$ python3 -q
>>> import numpy as np
>>> np.set_printoptions(suppress=True, linewidth=200)
>>> m1 = np.load("layer13.npy")
>>> print(m1.round(1) + 0)
[[-1.5 -0.2  0.   0.6  0.  -0.8  0. ]
 [-0.2 -0.5 -0.3  0.3  0.1  0.3 -0.1]
 [ 0.  -0.3 -0.9  0.  -0.1 -0.1 -0.9]
 [ 0.6  0.3  0.   0.3 -0.1 -0.5 -0.2]
 [ 0.   0.1 -0.1 -0.1 -1.   0.2 -0.4]
 [-0.8  0.3 -0.1 -0.5  0.2 -0.4  0. ]
 [ 0.  -0.1 -0.9 -0.2 -0.4  0.  -1. ]]
>>> Uu, sv, VT = np.linalg.svd(m1)
>>> evecs = VT[:(sv > 1e-8).sum()]
>>> rng = np.random.default_rng(481297)
>>> x = m1[3] + -2 * m1[5] + rng.integers(2) * np.eye(7)[3]
>>> print(x.round(1))
[ 2.3 -0.3  0.2  1.3 -0.5  0.2 -0.2]
>>> print(np.round(evecs.T @ evecs, 1) + 0)
[[ 1.   0.1  0.   0.1  0.   0.1 -0.1]
 [ 0.1  0.5  0.2 -0.3 -0.1 -0.3  0. ]
 [ 0.   0.2  0.5  0.1 -0.2  0.   0.4]
 [ 0.1 -0.3  0.1  0.8 -0.1 -0.2  0. ]
 [ 0.  -0.1 -0.2 -0.1  0.9 -0.1  0.2]
 [ 0.1 -0.3  0.  -0.2 -0.1  0.8  0.1]
 [-0.1  0.   0.4  0.   0.2  0.1  0.5]]
>>> r0 = np.array([5, -2, 0, -3, -3, 4]) + 0.5
>>> K = np.outer(r0, r0) / (r0 @ r0)
>>> print(K.round(1) + 0)
[[ 0.5 -0.1  0.  -0.2 -0.2  0.4]
 [-0.1  0.   0.   0.1  0.1 -0.1]
 [ 0.   0.   0.   0.   0.   0. ]
 [-0.2  0.1  0.   0.1  0.1 -0.2]
 [-0.2  0.1  0.   0.1  0.1 -0.2]
 [ 0.4 -0.1  0.  -0.2 -0.2  0.3]]
>>> Uu, sv, VT = np.linalg.svd(K)
>>> evecs = VT[:(sv > 1e-8).sum()]
>>> x = K[3] + -2 * K[1] + rng.integers(2) * np.eye(6)[0]
>>> print(x.round(1) + 0)
[0. 0. 0. 0. 0. 0.]
>>> print(np.linalg.matrix_rank(np.vstack([K, x])))
1
>>> print(round(np.linalg.norm(x - evecs.T @ evecs @ x), 1))
0.0
>>> print(np.round(np.diag(evecs.T @ evecs), 1) + 0)
[0.5 0.  0.  0.1 0.1 0.3]
>>> x = np.array([0, -1, 1, -3, 1, -3])
>>> print(np.round(np.eye(6) - K, 1) + 0)
[[ 0.5  0.1  0.   0.2  0.2 -0.4]
 [ 0.1  1.   0.  -0.1 -0.1  0.1]
 [ 0.   0.   1.   0.   0.   0. ]
 [ 0.2 -0.1  0.   0.9 -0.1  0.2]
 [ 0.2 -0.1  0.  -0.1  0.9  0.2]
 [-0.4  0.1  0.   0.2  0.2  0.7]]
>>> print(np.round(K @ K @ x, 1) + 0)
[-0.5  0.1  0.   0.2  0.2 -0.4]
>>> print(np.round(K @ x, 1) + 0)
[-0.5  0.1  0.   0.2  0.2 -0.4]
>>> print(np.round(np.linalg.eigvalsh(2 * K - np.eye(6)), 1))
[-1. -1. -1. -1. -1.  1.]
>>> print(np.trace(K))
1.0
>>> r = np.linalg.matrix_rank(K)
>>> print(r)
1
>>> N = np.linalg.svd(K)[2][r:].T
>>> print(np.linalg.matrix_rank(K.T @ K), np.linalg.matrix_rank(K @ K.T))
1 1
>>> print(N.shape)
(6, 5)
>>> print(np.allclose(K @ N, 0))
True
>>> print([int(np.linalg.matrix_rank(K[:i])) for i in range(1, len(K) + 1)])
[1, 1, 1, 1, 1, 1]
>>> print(np.round(N @ N.T, 1) + 0)
[[ 0.5  0.1  0.   0.2  0.2 -0.4]
 [ 0.1  1.   0.  -0.1 -0.1  0.1]
 [ 0.   0.   1.   0.   0.   0. ]
 [ 0.2 -0.1  0.   0.9 -0.1  0.2]
 [ 0.2 -0.1  0.  -0.1  0.9  0.2]
 [-0.4  0.1  0.   0.2  0.2  0.7]]
>>> J = np.loadtxt("sample5.csv", delimiter=",")
>>> print(J)
[[-2.1  0.2 -0.7  0.3 -5.  -8.3]
 [ 2.4 -7.3 -5.3 -0.7  3.5  0.9]
 [ 5.3  1.4 -0.6 -0.3  8.3  0.4]
 [ 1.1  1.7 -4.   3.9 -6.6 -4.5]
 [ 5.3 -5.8 -1.2  0.7  6.   0.9]
 [-3.9  0.5  1.4  5.9 -5.8 -3.8]
 [ 6.7  6.5 -2.4  0.2  2.8 -0.3]
 [-3.6  7.5  2.4 -3.1  0.7  3.9]
 [-5.9  1.6  6.1 -3.5 -2.  -3. ]
 [-2.5 -4.8 -3.8  5.1 -2.7 -4.8]
 [ 1.1  2.8  4.6 -3.8 -4.8  5.7]
 [-7.4  1.2  1.6 -4.7 -0.1 -4.3]
 [-1.3  0.9 -4.9  7.4 -1.7  3.9]
 [-2.8  6.3 -4.5  1.3 -3.4  4.3]
 [-2.8 -7.   1.4  5.4 -1.5 -3.1]
 [-2.6 -1.4  3.1  6.2  1.8 -6.3]
 [-0.1 -6.1  3.1 -6.6  3.1  0.6]
 [ 7.7  3.9 -2.9  3.2 -2.5  0.4]
 [ 2.1  3.5  3.   1.5  5.9 -6.2]
 [-2.5 -1.2  4.1 -3.7  7.1  3.3]
 [ 1.3  7.7  0.4 -4.6 -2.5  3.5]
 [ 2.6  3.3  2.4  4.6 -2.7  6.9]
 [-7.1 -1.8  1.5 -5.   4.1 -1.6]
 [ 3.1  2.5  1.8  4.6 -1.9  7.5]
 [ 2.4  7.8  3.  -3.3  3.5  0.8]
 [ 7.5  0.5  2.7 -2.3 -0.3 -5.6]
 [-5.2  0.7  0.4 -4.7  4.7  5.3]
 [-3.5  6.5 -4.7 -4.1  2.4 -0.6]
 [ 6.6 -1.2  2.5  4.4  0.5  5.4]
 [-3.3 -6.5  1.1  1.5 -4.8  4.5]
 [-1.8  8.2 -0.3 -3.1 -0.9 -4.3]
 [ 3.2 -4.  -4.4 -6.8 -3.   0. ]
 [ 2.2  3.  -1.7  0.5 -8.8 -2.5]]
>>> Uu, sv, VT = np.linalg.svd(m1)
>>> print(np.argmax(sv[:-1] / (sv[1:] + 1e-6)) + 1)
5
>>> A2 = Uu[:, :5] @ np.diag(sv[:5]) @ VT[:5]
>>> print(np.linalg.matrix_rank(m1, rtol=0.05))
5
